$ python3 -q
>>> import numpy as np
>>> np.set_printoptions(precision=2, suppress=True, linewidth=140)
>>> rd = lambda a: np.round(a, 2) + 0
>>> J = np.loadtxt("x.csv", delimiter=",")
>>> print(J)
[[-3.55  5.18 11.55 -6.55  9.37  8.37  8.37]
 [ 3.18  2.94  4.82  0.18  4.88  3.88  3.88]
 [ 1.09  3.64  6.91 -1.91  6.27  5.27  5.27]
 [ 1.44  3.52  6.56 -1.56  6.04  5.04  5.04]
 [ 4.37  2.54  3.63  1.37  4.09  3.09  3.09]
 [ 8.04  1.32 -0.04  5.04  1.64  0.64  0.64]
 [ 2.1   3.3   5.9  -0.9   5.6   4.6   4.6 ]
 [-2.06  4.69 10.06 -5.06  8.38  7.38  7.38]
 [ 0.91  3.7   7.09 -2.09  6.39  5.39  5.39]
 [ 4.1   2.63  3.9   1.1   4.27  3.27  3.27]
 [ 5.92  2.03  2.08  2.92  3.05  2.05  2.05]
 [ 4.63  2.46  3.37  1.63  3.91  2.91  2.91]
 [ 5.12  2.29  2.88  2.12  3.58  2.58  2.58]
 [ 0.58  3.81  7.42 -2.42  6.62  5.62  5.62]
 [ 3.36  2.88  4.64  0.36  4.76  3.76  3.76]
 [ 6.25  1.92  1.75  3.25  2.83  1.83  1.83]
 [ 7.32  1.56  0.68  4.32  2.12  1.12  1.12]
 [ 0.91  3.7   7.09 -2.09  6.39  5.39  5.39]
 [ 2.29  3.24  5.71 -0.71  5.47  4.47  4.47]
 [ 2.21  3.26  5.79 -0.79  5.53  4.53  4.53]
 [ 2.12  3.29  5.88 -0.88  5.59  4.59  4.59]
 [-2.86  4.95 10.86 -5.86  8.9   7.9   7.9 ]
 [ 1.03  3.66  6.97 -1.97  6.31  5.31  5.31]
 [-0.85  4.28  8.85 -3.85  7.56  6.56  6.56]
 [ 6.84  1.72  1.16  3.84  2.44  1.44  1.44]
 [ 5.31  2.23  2.69  2.31  3.46  2.46  2.46]
 [-0.26  4.09  8.26 -3.26  7.17  6.17  6.17]
 [ 6.83  1.72  1.17  3.83  2.45  1.45  1.45]
 [ 1.84  3.39  6.16 -1.16  5.77  4.77  4.77]
 [ 7.39  1.54  0.61  4.39  2.07  1.07  1.07]
 [-2.01  4.67 10.01 -5.01  8.34  7.34  7.34]]
>>> dist = np.linalg.norm(J[:, None] - J[None], axis=-1)
>>> print(np.flatnonzero(dist[14] < dist.mean() / 2))
[ 1  4  6  9 11 12 14 18 19 20 28]
>>> print(dist.shape)
(31, 31)
>>> print(dist.mean(axis=1).argmax())
0
>>> U, sv, VT = np.linalg.svd(J)
>>> evecs = VT[:(sv > 1e-8).sum()]
>>> rng = np.random.default_rng(93554)
>>> vec = J[25] + 5 * J[7] + rng.integers(2) * np.eye(7)[5]
>>> print(rd(vec))
[ -4.99  25.68  52.99 -22.99  45.36  39.36  39.36]
>>> print(np.linalg.matrix_rank(np.vstack([J, vec])))
4
>>> print(np.allclose(evecs.T @ evecs @ vec, vec))
True
